$ python3 -q
>>> import numpy as np
>>> np.set_printoptions(precision=2, suppress=True, linewidth=100, floatmode="fixed")
>>> u = np.array([1, 3, 2, -2, 2, -3, -2, -2, 1, 0, 3]) + 0.5
>>> m1 = np.eye(11) - 2 * np.outer(u, u) / (u @ u)
>>> m1
array([[ 0.92, -0.19, -0.14,  0.08, -0.14,  0.14,  0.08,  0.08, -0.08, -0.03, -0.19],
       [-0.19,  0.55, -0.32,  0.19, -0.32,  0.32,  0.19,  0.19, -0.19, -0.06, -0.45],
       [-0.14, -0.32,  0.77,  0.14, -0.23,  0.23,  0.14,  0.14, -0.14, -0.05, -0.32],
       [ 0.08,  0.19,  0.14,  0.92,  0.14, -0.14, -0.08, -0.08,  0.08,  0.03,  0.19],
       [-0.14, -0.32, -0.23,  0.14,  0.77,  0.23,  0.14,  0.14, -0.14, -0.05, -0.32],
       [ 0.14,  0.32,  0.23, -0.14,  0.23,  0.77, -0.14, -0.14,  0.14,  0.05,  0.32],
       [ 0.08,  0.19,  0.14, -0.08,  0.14, -0.14,  0.92, -0.08,  0.08,  0.03,  0.19],
       [ 0.08,  0.19,  0.14, -0.08,  0.14, -0.14, -0.08,  0.92,  0.08,  0.03,  0.19],
       [-0.08, -0.19, -0.14,  0.08, -0.14,  0.14,  0.08,  0.08,  0.92, -0.03, -0.19],
       [-0.03, -0.06, -0.05,  0.03, -0.05,  0.05,  0.03,  0.03, -0.03,  0.99, -0.06],
       [-0.19, -0.45, -0.32,  0.19, -0.32,  0.32,  0.19,  0.19, -0.19, -0.06,  0.55]])
>>> np.linalg.pinv(m1)
array([[ 0.92, -0.19, -0.14,  0.08, -0.14,  0.14,  0.08,  0.08, -0.08, -0.03, -0.19],
       [-0.19,  0.55, -0.32,  0.19, -0.32,  0.32,  0.19,  0.19, -0.19, -0.06, -0.45],
       [-0.14, -0.32,  0.77,  0.14, -0.23,  0.23,  0.14,  0.14, -0.14, -0.05, -0.32],
       [ 0.08,  0.19,  0.14,  0.92,  0.14, -0.14, -0.08, -0.08,  0.08,  0.03,  0.19],
       [-0.14, -0.32, -0.23,  0.14,  0.77,  0.23,  0.14,  0.14, -0.14, -0.05, -0.32],
       [ 0.14,  0.32,  0.23, -0.14,  0.23,  0.77, -0.14, -0.14,  0.14,  0.05,  0.32],
       [ 0.08,  0.19,  0.14, -0.08,  0.14, -0.14,  0.92, -0.08,  0.08,  0.03,  0.19],
       [ 0.08,  0.19,  0.14, -0.08,  0.14, -0.14, -0.08,  0.92,  0.08,  0.03,  0.19],
       [-0.08, -0.19, -0.14,  0.08, -0.14,  0.14,  0.08,  0.08,  0.92, -0.03, -0.19],
       [-0.03, -0.06, -0.05,  0.03, -0.05,  0.05,  0.03,  0.03, -0.03,  0.99, -0.06],
       [-0.19, -0.45, -0.32,  0.19, -0.32,  0.32,  0.19,  0.19, -0.19, -0.06,  0.55]])
>>> x0 = np.array([-2, 2, 1, 1, -2, -1, 0, 0, -1, 0, -1])
>>> target = m1 @ x0
>>> b, lr = np.zeros(11), 1 / np.linalg.norm(m1, 2) ** 2
>>> for i in range(3):
...     b -= lr * m1.T @ (m1 @ b - target)
...     if i % 1 == 0: print(i, round(np.linalg.norm(m1 @ b - target), 2))
... 
0 0.0
1 0.0
2 0.0
>>> round(float(np.linalg.cond(m1)), 2)
1.0
>>> b.round(2) + 0
array([-2.00,  2.00,  1.00,  1.00, -2.00, -1.00,  0.00,  0.00, -1.00,  0.00, -1.00])
>>> A = np.loadtxt("sample9.csv", delimiter=",")
>>> A
array([[ 2.00,  4.00,  1.00,  1.00,  2.00,  3.00,  3.00,  2.00,  1.00],
       [ 4.00, 12.00,  6.00,  2.00,  4.00, 10.00,  6.00,  4.00,  4.00],
       [ 1.00,  6.00,  5.00,  0.00,  1.00,  6.00,  2.00,  2.00,  3.00],
       [ 1.00,  2.00,  0.00,  1.00,  1.00,  1.00,  1.00,  0.00,  0.00],
       [ 2.00,  4.00,  1.00,  1.00,  2.00,  3.00,  3.00,  2.00,  1.00],
       [ 3.00, 10.00,  6.00,  1.00,  3.00,  9.00,  5.00,  4.00,  4.00],
       [ 3.00,  6.00,  2.00,  1.00,  3.00,  5.00,  5.00,  4.00,  2.00],
       [ 2.00,  4.00,  2.00,  0.00,  2.00,  4.00,  4.00,  4.00,  2.00],
       [ 1.00,  4.00,  3.00,  0.00,  1.00,  4.00,  2.00,  2.00,  2.00]])
>>> ev, evecs = np.linalg.eigh(A)
>>> ev.round(2) + 0
array([ 0.00,  0.00,  0.00,  0.00,  0.00,  0.00,  3.03,  5.43, 33.55])
>>> np.unique(ev.round(6) + 0, return_counts=True)[1]
array([6, 1, 1, 1])
>>> np.round(np.linalg.svd(A, compute_uv=False), 2) + 0
array([33.55,  5.43,  3.03,  0.00,  0.00,  0.00,  0.00,  0.00,  0.00])
>>> np.round(evecs.T @ evecs, 2) + 0
array([[1.00, 0.00, 0.00, 0.00, 0.00, 0.00, 0.00, 0.00, 0.00],
       [0.00, 1.00, 0.00, 0.00, 0.00, 0.00, 0.00, 0.00, 0.00],
       [0.00, 0.00, 1.00, 0.00, 0.00, 0.00, 0.00, 0.00, 0.00],
       [0.00, 0.00, 0.00, 1.00, 0.00, 0.00, 0.00, 0.00, 0.00],
       [0.00, 0.00, 0.00, 0.00, 1.00, 0.00, 0.00, 0.00, 0.00],
       [0.00, 0.00, 0.00, 0.00, 0.00, 1.00, 0.00, 0.00, 0.00],
       [0.00, 0.00, 0.00, 0.00, 0.00, 0.00, 1.00, 0.00, 0.00],
       [0.00, 0.00, 0.00, 0.00, 0.00, 0.00, 0.00, 1.00, 0.00],
       [0.00, 0.00, 0.00, 0.00, 0.00, 0.00, 0.00, 0.00, 1.00]])
>>> np.linalg.cond(A) > 100
np.True_
>>> np.linalg.matrix_rank(A, rtol=0.1)
np.int64(2)
>>> mat = np.loadtxt("arr.csv", delimiter=",")
>>> mat
array([[-3.00,  1.00,  0.00,  0.00,  0.00,  0.00,  0.00,  0.00,  0.00,  0.00,  0.00],
       [ 0.00, -3.00,  1.00,  0.00,  0.00,  0.00,  0.00,  0.00,  0.00,  0.00,  0.00],
       [ 0.00,  0.00, -3.00,  1.00,  0.00,  0.00,  0.00,  0.00,  0.00,  0.00,  0.00],
       [ 0.00,  0.00,  0.00, -3.00,  1.00,  0.00,  0.00,  0.00,  0.00,  0.00,  0.00],
       [ 0.00,  0.00,  0.00,  0.00, -3.00,  1.00,  0.00,  0.00,  0.00,  0.00,  0.00],
       [ 0.00,  0.00,  0.00,  0.00,  0.00, -3.00,  1.00,  0.00,  0.00,  0.00,  0.00],
       [ 0.00,  0.00,  0.00,  0.00,  0.00,  0.00, -3.00,  1.00,  0.00,  0.00,  0.00],
       [ 0.00,  0.00,  0.00,  0.00,  0.00,  0.00,  0.00, -3.00,  1.00,  0.00,  0.00],
       [ 0.00,  0.00,  0.00,  0.00,  0.00,  0.00,  0.00,  0.00, -3.00,  1.00,  0.00],
       [ 0.00,  0.00,  0.00,  0.00,  0.00,  0.00,  0.00,  0.00,  0.00, -3.00,  1.00],
       [ 0.00,  0.00,  0.00,  0.00,  0.00,  0.00,  0.00,  0.00,  0.00,  0.00, -3.00]])
>>> print(np.linalg.matrix_rank(mat - mat[0, 0] * np.eye(11)))
10
>>> np.sort(np.linalg.eigvals(mat))
array([-3.00, -3.00, -3.00, -3.00, -3.00, -3.00, -3.00, -3.00, -3.00, -3.00, -3.00])
>>> np.allclose(mat, mat.T)
False
>>> np.allclose(mat @ mat.T, mat.T @ mat)
False
>>> np.sort(np.abs(np.linalg.eigvals(mat)))
array([3.00, 3.00, 3.00, 3.00, 3.00, 3.00, 3.00, 3.00, 3.00, 3.00, 3.00])
>>> x0 = np.array([-2, -1, 3, -1, -3, -3, -1, -2, -3, 3, 3])
>>> a = np.maximum(mat @ x0, 0)
>>> print(a)
[ 5.00  6.00  0.00  0.00  6.00  8.00  1.00  3.00 12.00  0.00  0.00]
>>> np.maximum(mat @ x0, 0) - np.maximum(-mat @ x0, 0)
array([  5.00,   6.00, -10.00,   0.00,   6.00,   8.00,   1.00,   3.00,  12.00,  -6.00,  -9.00])
>>> mat.T @ a
array([-15.00, -13.00,   6.00,   0.00, -18.00, -18.00,   5.00,  -8.00, -33.00,  12.00,   0.00])
>>> x0 = np.array([2, -5, 5, 5, 8, 2, -3, -6, 2])
>>> a = np.maximum(A @ x0, 0)
>>> np.tanh(A @ x0)
array([-1.00,  1.00,  1.00,  1.00, -1.00,  0.96, -1.00, -1.00, -0.76])
>>> a
array([0.00, 6.00, 5.00, 4.00, 0.00, 2.00, 0.00, 0.00, 0.00])
>>> A * (a > 1e-9)[:, None]
array([[ 0.00,  0.00,  0.00,  0.00,  0.00,  0.00,  0.00,  0.00,  0.00],
       [ 4.00, 12.00,  6.00,  2.00,  4.00, 10.00,  6.00,  4.00,  4.00],
       [ 1.00,  6.00,  5.00,  0.00,  1.00,  6.00,  2.00,  2.00,  3.00],
       [ 1.00,  2.00,  0.00,  1.00,  1.00,  1.00,  1.00,  0.00,  0.00],
       [ 0.00,  0.00,  0.00,  0.00,  0.00,  0.00,  0.00,  0.00,  0.00],
       [ 3.00, 10.00,  6.00,  1.00,  3.00,  9.00,  5.00,  4.00,  4.00],
       [ 0.00,  0.00,  0.00,  0.00,  0.00,  0.00,  0.00,  0.00,  0.00],
       [ 0.00,  0.00,  0.00,  0.00,  0.00,  0.00,  0.00,  0.00,  0.00],
       [ 0.00,  0.00,  0.00,  0.00,  0.00,  0.00,  0.00,  0.00,  0.00]])
